% python3 -q
>>> import numpy as np
>>> np.set_printoptions(precision=2, suppress=True, linewidth=120)
>>> K = np.load("case14.npy")
>>> K
array([[ 1.  ,  0.  ,  0.  ,  0.  ,  0.  ],
       [ 0.  ,  1.  ,  0.  ,  0.  ,  0.  ],
       [ 0.  ,  0.  ,  1.  ,  0.  ,  0.  ],
       [ 0.  ,  0.  ,  0.  ,  0.81,  0.59],
       [ 0.  ,  0.  ,  0.  , -0.59,  0.81]])
>>> x0 = np.array([-1, 0, 2, -2, 2])
>>> np.abs(np.linalg.eigvals(K))
array([1., 1., 1., 1., 1.])
>>> 5 - np.linalg.matrix_rank(K - np.eye(5), tol=1e-8)
np.int64(3)
>>> [p for p in range(1, 25) if np.allclose(np.linalg.matrix_power(K, p), np.eye(5))]
[10, 20]
>>> out = K / np.linalg.norm(K, axis=1, keepdims=True)
>>> cov = out @ out.T
>>> (cov - 2 * np.eye(5)).round(6).argmax(axis=1)
array([1, 0, 0, 0, 0])
>>> np.argwhere(np.triu(np.abs(cov) > 0.95, 1))
array([], shape=(0, 2), dtype=int64)
>>> np.flatnonzero(np.linalg.matrix_power((K != 0) + (K.T != 0) + np.eye(5), 5)[3])
array([3, 4])
>>> (np.linalg.matrix_power((K != 0) + (K.T != 0) + np.eye(5), 5) > 0).astype(int)
array([[1, 0, 0, 0, 0],
       [0, 1, 0, 0, 0],
       [0, 0, 1, 0, 0],
       [0, 0, 0, 1, 1],
       [0, 0, 0, 1, 1]])
>>> np.sort(np.linalg.eigvals(K).real)
array([0.81, 0.81, 1.  , 1.  , 1.  ])
>>> x0 = np.array([-5, 2, 2, -2, -1])
>>> y = K @ x0
>>> y
array([-5.  ,  2.  ,  2.  , -2.21,  0.37])
>>> np.linalg.solve(K.T, K[0])
array([1., 0., 0., 0., 0.])
>>> np.linalg.solve(K, y + K[:, 1])
array([-5.,  3.,  2., -2., -1.])
>>> np.linalg.solve(K, y)
array([-5.,  2.,  2., -2., -1.])
>>> round(float(np.trace(K)), 2)
4.62
>>> (K + K.T) / 2
array([[1.  , 0.  , 0.  , 0.  , 0.  ],
       [0.  , 1.  , 0.  , 0.  , 0.  ],
       [0.  , 0.  , 1.  , 0.  , 0.  ],
       [0.  , 0.  , 0.  , 0.81, 0.  ],
       [0.  , 0.  , 0.  , 0.  , 0.81]])
>>> K @ K
array([[ 1.  ,  0.  ,  0.  ,  0.  ,  0.  ],
       [ 0.  ,  1.  ,  0.  ,  0.  ,  0.  ],
       [ 0.  ,  0.  ,  1.  ,  0.  ,  0.  ],
       [ 0.  ,  0.  ,  0.  ,  0.31,  0.95],
       [ 0.  ,  0.  ,  0.  , -0.95,  0.31]])
>>> np.allclose(K @ K.T, K.T @ K)
True
>>> arr = np.load("layer19.npy")
>>> arr
array([[-20,   1,   2,   1],
       [  3,  21,   0,   3],
       [  1,   1, -40,   2],
       [  1,   3,   2, -60]])
>>> x0 = np.array([0, 0, 3, 3])
>>> y = arr @ x0
>>> y
array([   9,    9, -114, -174])
>>> np.round(np.linalg.solve(arr, y), 2) + 0
array([0., 0., 3., 3.])
